% ipython --no-banner

In [1]: import numpy as np

In [2]: np.set_printoptions(suppress=True, linewidth=140)

In [3]: W0 = np.load("test17.npy")

In [4]: W0
Out[4]: 
array([[1, 0, 0, 0],
       [0, 1, 0, 0],
       [0, 2, 1, 0],
       [1, 1, 3, 1]])

In [5]: # triangular: eigenvalues sit on the diagonal

In [6]: ev, V = np.linalg.eig(W0)

In [7]: np.round(np.sort(np.linalg.eigvals(np.linalg.inv(W0))), 1)
Out[7]: array([1., 1., 1., 1.])

In [8]: def softmax(z):
   ...:     e = np.exp(z - z.max(axis=-1, keepdims=True))
   ...:     return e / e.sum(axis=-1, keepdims=True)
   ...: 

In [9]: np.round(softmax(W0[2] + 5), 1)
Out[9]: array([0.1, 0.6, 0.2, 0.1])

In [10]: print(np.round(softmax(10 * W0[2]), 1) + 0)
[0. 1. 0. 0.]

In [11]: np.round(softmax(W0).sum(axis=1), 1)
Out[11]: array([1., 1., 1., 1.])

In [12]: np.round(softmax(W0[2]), 1)
Out[12]: array([0.1, 0.6, 0.2, 0.1])

In [13]: S = W0 @ W0.T / np.sqrt(4)

In [14]: np.round(softmax(S), 1) + 0
Out[14]: 
array([[0.3, 0.2, 0.2, 0.3],
       [0.1, 0.2, 0.4, 0.2],
       [0. , 0.1, 0.4, 0.4],
       [0. , 0. , 0. , 1. ]])

In [15]: print(np.round(softmax(S + np.triu(np.full(S.shape, -np.inf), 1)), 1) + 0)
[[1.  0.  0.  0. ]
 [0.4 0.6 0.  0. ]
 [0.1 0.2 0.8 0. ]
 [0.  0.  0.  1. ]]

In [16]: print(np.round(softmax(S)[2] @ W0, 1))
[0.5 1.4 1.7 0.4]

In [17]: left, sigma, Vh = np.linalg.svd(W0, full_matrices=False)

In [18]: print(np.round(left.T @ left, 1) + 0)
[[1. 0. 0. 0.]
 [0. 1. 0. 0.]
 [0. 0. 1. 0.]
 [0. 0. 0. 1.]]

In [19]: (sigma > 1e-8).sum()
Out[19]: np.int64(4)

In [20]: print(np.round(np.abs(Vh[0]), 1))
[0.2 0.5 0.8 0.2]

In [21]: print(np.round(Vh @ Vh.T, 1) + 0)
[[1. 0. 0. 0.]
 [0. 1. 0. 0.]
 [0. 0. 1. 0.]
 [0. 0. 0. 1.]]

In [22]: vec = np.array([0, 3, 1, 3])

In [23]: rhs = W0 @ vec

In [24]: rhs
Out[24]: array([0, 3, 7, 9])

In [25]: np.round(np.linalg.solve(W0.T, W0[1]), 1)
Out[25]: array([0., 1., 0., 0.])

In [26]: W0 @ W0
Out[26]: 
array([[1, 0, 0, 0],
       [0, 1, 0, 0],
       [0, 4, 1, 0],
       [2, 8, 6, 1]])

In [27]: [int(np.linalg.matrix_rank(np.linalg.matrix_power(W0, p))) for p in range(1, 5)]
Out[27]: [4, 4, 4, 4]

In [28]: print(np.linalg.matrix_power(W0 - np.diag(np.diag(W0)), 4))
[[0 0 0 0]
 [0 0 0 0]
 [0 0 0 0]
 [0 0 0 0]]

In [29]: feats = np.load("arr.npy")

In [30]: feats
Out[30]: 
array([[3., 2., 2., 0.],
       [2., 3., 2., 0.],
       [2., 2., 3., 0.],
       [0., 0., 0., 3.]])

In [31]: L = np.linalg.cholesky(feats)

In [32]: L.round(1)
Out[32]: 
array([[1.7, 0. , 0. , 0. ],
       [1.2, 1.3, 0. , 0. ],
       [1.2, 0.5, 1.2, 0. ],
       [0. , 0. , 0. , 1.7]])

In [33]: np.round(feats / np.sqrt(np.outer(np.diag(feats), np.diag(feats))), 1)
Out[33]: 
array([[1. , 0.7, 0.7, 0. ],
       [0.7, 1. , 0.7, 0. ],
       [0.7, 0.7, 1. , 0. ],
       [0. , 0. , 0. , 1. ]])

In [34]: round(np.prod(np.diag(L)) ** 2, 1), round(float(np.linalg.det(feats)), 1)
Out[34]: (np.float64(21.0), 21.0)

In [35]: np.round(np.diag(L) ** 2, 1)
Out[35]: array([3. , 1.7, 1.4, 3. ])

In [36]: theta = np.deg2rad(30)

In [37]: data = np.eye(4)

In [38]: data[np.ix_([3, 0], [3, 0])] = [[np.cos(theta), -np.sin(theta)], [np.sin(theta), np.cos(theta)]]

In [39]: data.round(1)
Out[39]: 
array([[ 0.9,  0. ,  0. ,  0.5],
       [ 0. ,  1. ,  0. ,  0. ],
       [ 0. ,  0. ,  1. ,  0. ],
       [-0.5,  0. ,  0. ,  0.9]])

In [40]: ev, V = np.linalg.eigvalsh(feats)
Traceback (most recent call last):
  Cell In[40], line 1
    ev, V = np.linalg.eigvalsh(feats)
ValueError: too many values to unpack (expected 2)


In [41]: ev, V = np.linalg.eigh(feats)

In [42]: np.round(np.linalg.svd(feats, compute_uv=False), 1)
Out[42]: array([7., 3., 1., 1.])

In [43]: np.unique(ev.round(6) + 0, return_counts=True)[1]
Out[43]: array([2, 1, 1])

In [44]: print(np.abs(V[:, -1]).round(6).argmax())
0

In [45]: ev.round(1)
Out[45]: array([1., 1., 3., 7.])

In [46]: print(np.round(V.T @ feats @ V, 1) + 0)
[[1. 0. 0. 0.]
 [0. 1. 0. 0.]
 [0. 0. 3. 0.]
 [0. 0. 0. 7.]]
